>>> import numpy as np
>>> from numpy import linalg as LA
>>> np.set_printoptions(precision=2, suppress=True, linewidth=100, legacy="1.25")
>>> X = np.load("w.npy")
>>> X
array([[1, 0, 0, 0, 0, 0, 0],
       [2, 1, 0, 0, 0, 0, 0],
       [1, 0, 1, 0, 0, 0, 0],
       [1, 1, 0, 1, 0, 0, 0],
       [0, 1, 0, 0, 1, 0, 0],
       [0, 0, 0, 2, 0, 1, 0],
       [2, 2, 1, 2, 0, 2, 1]])
>>> B = X / LA.norm(X, axis=1, keepdims=True)
>>> gram = B @ B.T
>>> (np.abs(gram) > 0.9).astype(int)
array([[1, 0, 0, 0, 0, 0, 0],
       [0, 1, 0, 0, 0, 0, 0],
       [0, 0, 1, 0, 0, 0, 0],
       [0, 0, 0, 1, 0, 0, 0],
       [0, 0, 0, 0, 1, 0, 0],
       [0, 0, 0, 0, 0, 1, 0],
       [0, 0, 0, 0, 0, 0, 1]])
>>> np.argwhere(np.triu(np.abs(gram) > 0.95, 1))
array([], shape=(0, 2), dtype=int64)
>>> round(float(np.degrees(np.arccos(np.clip(gram[6, 2], -1, 1)))), 2)
60.0
>>> gram[6]
array([0.47, 0.63, 0.5 , 0.82, 0.33, 0.63, 1.  ])
>>> np.prod(np.diag(X)), round(float(LA.det(X)), 2)
(1, 1.0)
>>> LA.matrix_rank(X - X[0, 0] * np.eye(7))
4
>>> def softmax(z):
...     e = np.exp(z - z.max(axis=-1, keepdims=True))
...     return e / e.sum(axis=-1, keepdims=True)
... 
>>> softmax(X).sum(axis=1)
array([1., 1., 1., 1., 1., 1., 1.])
>>> S = X @ X.T / np.sqrt(7)
>>> np.round(softmax(S)[6] @ X, 2) + 0
array([1.96, 1.95, 0.96, 1.95, 0.  , 1.93, 0.96])
>>> softmax(S).round(6).argmax(axis=1)
array([1, 6, 6, 6, 4, 6, 6])
>>> m1 = np.tril(np.array([[0, 0, 1, 9, 9, 2, 0],
...     [1, 5, 5, 7, 8, 7, 0],
...     [9, 8, 3, 3, 4, 8, 7],
...     [7, 5, 6, 2, 8, 2, 3],
...     [8, 0, 5, 9, 0, 8, 6],
...     [7, 0, 1, 7, 1, 6, 8],
...     [3, 1, 1, 5, 3, 5, 7]]), -1) + np.eye(7, dtype=int)
>>> m1
array([[1, 0, 0, 0, 0, 0, 0],
       [1, 1, 0, 0, 0, 0, 0],
       [9, 8, 1, 0, 0, 0, 0],
       [7, 5, 6, 1, 0, 0, 0],
       [8, 0, 5, 9, 1, 0, 0],
       [7, 0, 1, 7, 1, 1, 0],
       [3, 1, 1, 5, 3, 5, 1]])
>>> LA.matrix_rank(m1, rtol=0.1)
4
>>> np.round(LA.norm(m1, 2) / LA.norm(m1), 2)
0.85
>>> LA.norm(m1, axis=1)
array([ 1.  ,  1.41, 12.08, 10.54, 13.08, 10.05,  8.43])
>>> round(LA.norm(m1) ** 2 / LA.norm(m1, 2) ** 2, 2)
1.38
>>> np.round(LA.norm(m1, "nuc"), 2)
42.43
>>> B = np.array([[0, 0, 0, 0, 0, 0, 0],
...     [0, 0, 0, 2, 0, 0, 2],
...     [2, 0, 1, 0, 0, 1, 1],
...     [1, 0, 0, 1, 0, 1, 0],
...     [2, 2, 1, 2, 0, 0, 2],
...     [2, 1, 1, 2, 0, 2, 2],
...     [0, 1, 2, 1, 2, 2, 1]])
>>> K = B + B.T
>>> K
array([[0, 0, 2, 1, 2, 2, 0],
       [0, 0, 0, 2, 2, 1, 3],
       [2, 0, 2, 0, 1, 2, 3],
       [1, 2, 0, 2, 2, 3, 1],
       [2, 2, 1, 2, 0, 0, 4],
       [2, 1, 2, 3, 0, 4, 4],
       [0, 3, 3, 1, 4, 4, 2]])
>>> B = LA.inv(K)
>>> np.allclose(B, K.T)
False
>>> round(float(LA.det(K) * LA.det(B)), 2)
1.0
>>> np.round(K @ B, 2) + 0
array([[1., 0., 0., 0., 0., 0., 0.],
       [0., 1., 0., 0., 0., 0., 0.],
       [0., 0., 1., 0., 0., 0., 0.],
       [0., 0., 0., 1., 0., 0., 0.],
       [0., 0., 0., 0., 1., 0., 0.],
       [0., 0., 0., 0., 0., 1., 0.],
       [0., 0., 0., 0., 0., 0., 1.]])
>>> round(LA.slogdet(K)[0], 2)
-1.0
>>> np.round(LA.inv(B), 2) + 0
array([[0., 0., 2., 1., 2., 2., 0.],
       [0., 0., 0., 2., 2., 1., 3.],
       [2., 0., 2., 0., 1., 2., 3.],
       [1., 2., 0., 2., 2., 3., 1.],
       [2., 2., 1., 2., 0., 0., 4.],
       [2., 1., 2., 3., 0., 4., 4.],
       [0., 3., 3., 1., 4., 4., 2.]])
>>> (np.abs(B) > 1e-9).astype(int)
array([[1, 1, 1, 1, 1, 1, 1],
       [1, 1, 1, 1, 1, 1, 1],
       [1, 1, 1, 1, 1, 1, 1],
       [1, 1, 1, 1, 1, 1, 1],
       [1, 1, 1, 1, 1, 1, 1],
       [1, 1, 1, 1, 1, 1, 1],
       [1, 1, 1, 1, 1, 1, 1]])
>>> T = np.stack([K, 2 * K, K[::-1]])
>>> T.shape
(3, 7, 7)
>>> LA.norm(T, axis=(1, 2))
array([14.49, 28.98, 14.49])
>>> left, s, Vh = LA.svd(m1)
>>> s.round(2) + 0
array([20.92, 10.75,  5.63,  4.17,  0.79,  0.16,  0.  ])
>>> np.argmax(s[:-1] / (s[1:] + 1e-6)) + 1
6
>>> B = left[:, :6] @ np.diag(s[:6]) @ Vh[:6]
>>> round(LA.norm(m1 - B, 2), 2), np.round(s[6], 2)
(0.0, 0.0)
>>> round(LA.norm(m1 - B) / LA.norm(m1), 2)
0.0
>>> B.round(2) + 0
array([[1., 0., 0., 0., 0., 0., 0.],
       [1., 1., 0., 0., 0., 0., 0.],
       [9., 8., 1., 0., 0., 0., 0.],
       [7., 5., 6., 1., 0., 0., 0.],
       [8., 0., 5., 9., 1., 0., 0.],
       [7., 0., 1., 7., 1., 1., 0.],
       [3., 1., 1., 5., 3., 5., 1.]])
>>> A = np.array([[3.0, 9.0, 6.0, 0.0],
...     [8.0, 5.0, 6.0, 0.0],
...     [8.0, 4.0, 1.0, 0.0],
...     [0.0, 0.0, 0.0, -2.0]])
>>> A
array([[ 3.,  9.,  6.,  0.],
       [ 8.,  5.,  6.,  0.],
       [ 8.,  4.,  1.,  0.],
       [ 0.,  0.,  0., -2.]])
>>> x = np.array([9, 8, 1, -9])
>>> target = A @ x
>>> target
array([105., 118., 105.,  18.])
>>> LA.solve(A, target + A[:, 2])
array([ 9.,  8.,  2., -9.])
>>> LA.solve(A, 2 * target)
array([ 18.,  16.,   2., -18.])
>>> f = np.array([5, 0])
>>> np.array([np.convolve(row, f, "same") for row in A])
array([[ 15.,  45.,  30.,   0.],
       [ 40.,  25.,  30.,   0.],
       [ 40.,  20.,   5.,   0.],
       [  0.,   0.,   0., -10.]])
>>> np.polyval(f, A[0])
array([15., 45., 30.,  0.])
>>> np.cross(A[0, :3], A[3, :3])
array([0., 0., 0.])
>>> np.correlate(A[0], A[3], "full")
array([ -6., -18., -12.,   0.,   0.,   0.,   0.])
>>> np.flatnonzero(LA.matrix_power((A != 0) + (A.T != 0) + np.eye(4), 4)[2])
array([0, 1, 2])
>>> np.sort(LA.eigvals(A).real)
array([-5., -3., -2., 17.])
>>> rng = np.random.default_rng(86415)
>>> labels = rng.permutation(4)
>>> labels
array([0, 2, 3, 1])
>>> B = A[labels][:, labels]
>>> np.trace(B)
7.0
>>> round(float(LA.det(B)), 2), round(LA.det(A[labels]), 2)
(-510.0, -510.0)
>>> W0 = np.load("data.npy")
>>> W0
array([[ 8.1, -6. ,  0. , -7. ,  3. ,  9. ,  7. ,  1. ,  3. ],
       [ 6. ,  5.1, -4. , -2. ,  9. ,  3. , -8. ,  4. , -5. ],
       [-7. , -6. ,  6.1, -3. ,  3. , -6. ,  7. , -3. ,  5. ],
       [ 7. , -5. , -5. , -5.9,  1. ,  6. ,  3. ,  2. , -3. ],
       [-1. ,  2. , -2. ,  2. ,  2.1, -2. ,  8. , -6. ,  6. ],
       [ 6. ,  7. , -5. ,  7. , -6. ,  3.1,  4. ,  5. , -7. ],
       [-9. ,  1. , -7. , -3. , -8. ,  7. ,  7.1, -6. , -6. ],
       [ 5. , -5. , -3. , -8. ,  4. , -3. ,  7. ,  9.1,  1. ],
       [ 8. , -6. ,  0. , -7. ,  3. ,  9. ,  7. ,  1. ,  3.1]])
>>> W = np.array([[-3, 0, 3],
...     [-1, -3, 3],
...     [-2, -2, 1],
...     [-2, -3, -3],
...     [-2, 0, 0],
...     [-3, -1, 2],
...     [0, 1, -1],
...     [-3, 2, 1],
...     [0, -2, -3]])
>>> coef = np.array([5, 0, 5])
>>> H = np.maximum(W0 @ W + coef, 0)
>>> (H > 0).astype(int)
array([[0, 1, 1],
       [0, 1, 1],
       [1, 1, 0],
       [0, 1, 1],
       [1, 0, 0],
       [0, 0, 1],
       [1, 1, 1],
       [0, 1, 1],
       [0, 1, 1]])
>>> (H > 0).mean(axis=0)
array([0.33, 0.78, 0.78])
>>> cent = np.array([[3, 3], [-2, 2], [3, 3]])
>>> (H @ cent).round(6).argmax(axis=1)
array([1, 1, 1, 1, 0, 0, 1, 1, 1])
>>> np.argsort(-LA.norm(W0, axis=0).round(6), kind="stable")[:3]
array([0, 6, 5])
>>> np.round(LA.norm(W0, 2) / LA.norm(W0), 2)
0.6
>>> round(np.log10(LA.cond(W0)))
3
>>> LA.cond(W0) > 100
True
>>> [round(float(x), 2) for x in LA.svd(W0, compute_uv=False)[:3]]
[29.74, 25.05, 21.99]
>>> LA.matrix_rank(W0, rtol=0.1)
7
>>> left, s, Vh = LA.svd(W0)
>>> np.argmax(s[:-1] / (s[1:] + 1e-6)) + 1
8
>>> s
array([29.74, 25.05, 21.99, 13.4 , 11.81,  9.69,  4.35,  2.91,  0.04])
>>> B = left[:, :8] @ np.diag(s[:8]) @ Vh[:8]
>>> round(LA.norm(W0 - B) / LA.norm(W0), 2)
0.0
>>> data = np.loadtxt("a.csv", delimiter=",")
>>> data
array([[ 0., -1.,  0., -1.,  2.,  0.,  1.,  1., -1.],
       [ 1.,  0.,  0., -1., -1.,  0.,  3.,  0.,  0.],
       [ 0.,  0.,  0.,  1.,  0.,  3., -1., -1., -1.],
       [ 1.,  1., -1.,  0.,  3.,  1.,  3., -1.,  0.],
       [-2.,  1.,  0., -3.,  0., -2., -1.,  2.,  0.],
       [ 0.,  0., -3., -1.,  2.,  0., -3., -1., -2.],
       [-1., -3.,  1., -3.,  1.,  3.,  0., -1., -3.],
       [-1.,  0.,  1.,  1., -2.,  1.,  1.,  0., -2.],
       [ 1.,  0.,  1.,  0.,  0.,  2.,  3.,  2.,  0.]])
>>> x = np.array([6, 7, 1, 5, 3, 0, 1, -5, -3])
>>> x @ data @ x
0.0
>>> Q = LA.solve(np.eye(9) - data, np.eye(9) + data)
>>> np.round(Q @ Q.T, 2) + 0
array([[1., 0., 0., 0., 0., 0., 0., 0., 0.],
       [0., 1., 0., 0., 0., 0., 0., 0., 0.],
       [0., 0., 1., 0., 0., 0., 0., 0., 0.],
       [0., 0., 0., 1., 0., 0., 0., 0., 0.],
       [0., 0., 0., 0., 1., 0., 0., 0., 0.],
       [0., 0., 0., 0., 0., 1., 0., 0., 0.],
       [0., 0., 0., 0., 0., 0., 1., 0., 0.],
       [0., 0., 0., 0., 0., 0., 0., 1., 0.],
       [0., 0., 0., 0., 0., 0., 0., 0., 1.]])
>>> labels = rng.permutation(9)
>>> labels
array([5, 3, 6, 0, 1, 8, 2, 7, 4])
>>> B = W0[labels][:, labels]
>>> B
array([[ 3.1,  7. ,  4. ,  6. ,  7. , -7. , -5. ,  5. , -6. ],
       [ 6. , -5.9,  3. ,  7. , -5. , -3. , -5. ,  2. ,  1. ],
       [ 7. , -3. ,  7.1, -9. ,  1. , -6. , -7. , -6. , -8. ],
       [ 9. , -7. ,  7. ,  8.1, -6. ,  3. ,  0. ,  1. ,  3. ],
       [ 3. , -2. , -8. ,  6. ,  5.1, -5. , -4. ,  4. ,  9. ],
       [ 9. , -7. ,  7. ,  8. , -6. ,  3.1,  0. ,  1. ,  3. ],
       [-6. , -3. ,  7. , -7. , -6. ,  5. ,  6.1, -3. ,  3. ],
       [-3. , -8. ,  7. ,  5. , -5. ,  1. , -3. ,  9.1,  4. ],
       [-2. ,  2. ,  8. , -1. ,  2. ,  6. , -2. , -6. ,  2.1]])
>>> np.allclose(B, W0)
False
>>> T = np.stack([B, 2 * B, B[::-1]])
>>> LA.matrix_rank(T)
array([9, 9, 9])
>>> LA.matrix_rank(T.reshape(3, -1))
2
>>> (T @ B.T).shape
(3, 9, 9)
>>> J = np.array([[-1.25, 0.01, -0.18, -1.37, -0.79, 0.52, 0.48],
...     [-0.73, -0.16, -2.32, 2.34, -1.24, 1.71, -2.69],
...     [0.22, 0.09, 0.49, -0.45, 1.02, -1.27, -0.48],
...     [0.19, 0.32, -0.06, -0.98, -0.29, 0.04, 0.97]])
>>> LA.norm(J, axis=1).argmax()
1
>>> t = np.radians(36)
>>> Rm = np.eye(7)
>>> Rm[2, 2] = Rm[5, 5] = np.cos(t)
>>> Rm[2, 5], Rm[5, 2] = -np.sin(t), np.sin(t)
>>> Rm
array([[ 1.  ,  0.  ,  0.  ,  0.  ,  0.  ,  0.  ,  0.  ],
       [ 0.  ,  1.  ,  0.  ,  0.  ,  0.  ,  0.  ,  0.  ],
       [ 0.  ,  0.  ,  0.81,  0.  ,  0.  , -0.59,  0.  ],
       [ 0.  ,  0.  ,  0.  ,  1.  ,  0.  ,  0.  ,  0.  ],
       [ 0.  ,  0.  ,  0.  ,  0.  ,  1.  ,  0.  ,  0.  ],
       [ 0.  ,  0.  ,  0.59,  0.  ,  0.  ,  0.81,  0.  ],
       [ 0.  ,  0.  ,  0.  ,  0.  ,  0.  ,  0.  ,  1.  ]])
>>> B = J @ Rm.T
>>> np.abs(B - J).max(axis=0)
array([0.  , 0.  , 0.65, 0.  , 0.  , 1.69, 0.  ])
>>> np.round(LA.det(Rm), 2), round(np.trace(Rm), 2)
(1.0, 6.62)
>>> B.round(2) + 0
array([[-1.25,  0.01, -0.45, -1.37, -0.79,  0.31,  0.48],
       [-0.73, -0.16, -2.88,  2.34, -1.24,  0.02, -2.69],
       [ 0.22,  0.09,  1.14, -0.45,  1.02, -0.74, -0.48],
       [ 0.19,  0.32, -0.07, -0.98, -0.29,  0.  ,  0.97]])
>>> left, s, Vh = LA.svd(J, full_matrices=False)
>>> np.abs(left[:, 0]).round(6).argmax()
1
>>> np.cumsum(s ** 2) / np.sum(s ** 2)
array([0.75, 0.94, 0.99, 1.  ])
>>> s / s[0]
array([1.  , 0.5 , 0.25, 0.12])
>>> W = np.array([[2, -8, 6],
...     [-8, 8, -9],
...     [6, 4, 7],
...     [4, -6, -3],
...     [-7, -3, -9],
...     [-4, 0, 2],
...     [8, -6, 4]])
>>> coef = np.array([2, 2, 1])
>>> H = np.maximum(J @ W + coef, 0)
>>> (H > 0).astype(int)
array([[1, 1, 1],
       [0, 1, 0],
       [0, 1, 0],
       [1, 1, 1]])
>>> LA.matrix_rank(H)
3
>>> (H > 0).mean(axis=0)
array([0.5, 1. , 0.5])
>>> cent = np.array([[1, 0, 1], [0, 2, 0], [0, 0, 1]])
>>> (H @ cent).round(6).argmax(axis=1)
array([1, 1, 1, 2])
